$ python -q
>>> import numpy as np
>>> np.set_printoptions(precision=2, suppress=True, linewidth=100)
>>> tidy = lambda a: np.round(a, 2) + 0
>>> feats = np.load("a.npy")
>>> feats
array([[9.16, 3.08, 2.84],
       [6.04, 2.04, 2.06],
       [2.81, 1.03, 0.93]])
>>> vals, vecs = np.linalg.eig(feats)
>>> tidy(np.sort(np.linalg.eigvals(feats.T)))
array([-0.09,  0.13, 12.1 ])
>>> tidy(np.sort(np.linalg.eigvals(feats @ feats)))
array([  0.01,   0.02, 146.32])
>>> A = np.load("x.npy")
>>> A
array([[-1,  3, -5],
       [ 4, -5,  1],
       [-5, -5, -1]])
>>> rng = np.random.default_rng(31434)
>>> Y = A + rng.integers(-2, 3, (3, 2)) @ rng.integers(-2, 3, (2, 3))
>>> Y
array([[ 2,  3,  0],
       [ 1, -5, -4],
       [-1, -3,  5]])
>>> np.abs(Y - A).sum(axis=1)
array([ 8,  8, 12])
>>> np.trace(A)
np.int64(-7)
>>> tidy(np.sort(np.abs(np.linalg.eigvals(A))))
array([5.13, 6.43, 6.43])
>>> (A - A.T) / 2
array([[ 0. , -0.5,  0. ],
       [ 0.5,  0. ,  3. ],
       [ 0. , -3. ,  0. ]])
>>> idx = rng.permutation(3)
>>> Y = A[:, idx] * rng.choice([-1, 1], 3)
>>> Y
array([[-5, -3,  1],
       [ 1,  5, -4],
       [-1,  5,  5]])
>>> left, _, Vt = np.linalg.svd(A.T @ Y)
>>> idx
array([2, 1, 0])
>>> tidy(left @ Vt)
array([[ 0.,  0., -1.],
       [ 0., -1.,  0.],
       [ 1.,  0.,  0.]])
>>> Y = np.array([[1, -2], [-2, 0]])
>>> X = np.tile(Y, (2, 2))
>>> X
array([[ 1, -2,  1, -2],
       [-2,  0, -2,  0],
       [ 1, -2,  1, -2],
       [-2,  0, -2,  0]])
>>> np.linalg.matrix_rank(X, rtol=0.1)
np.int64(2)
>>> [round(float(x), 2) for x in np.linalg.svd(X, compute_uv=False)[:3]]
[5.12, 3.12, 0.0]
>>> np.argsort(-np.linalg.norm(X, axis=0).round(6), kind="stable")[:3]
array([0, 2, 1])
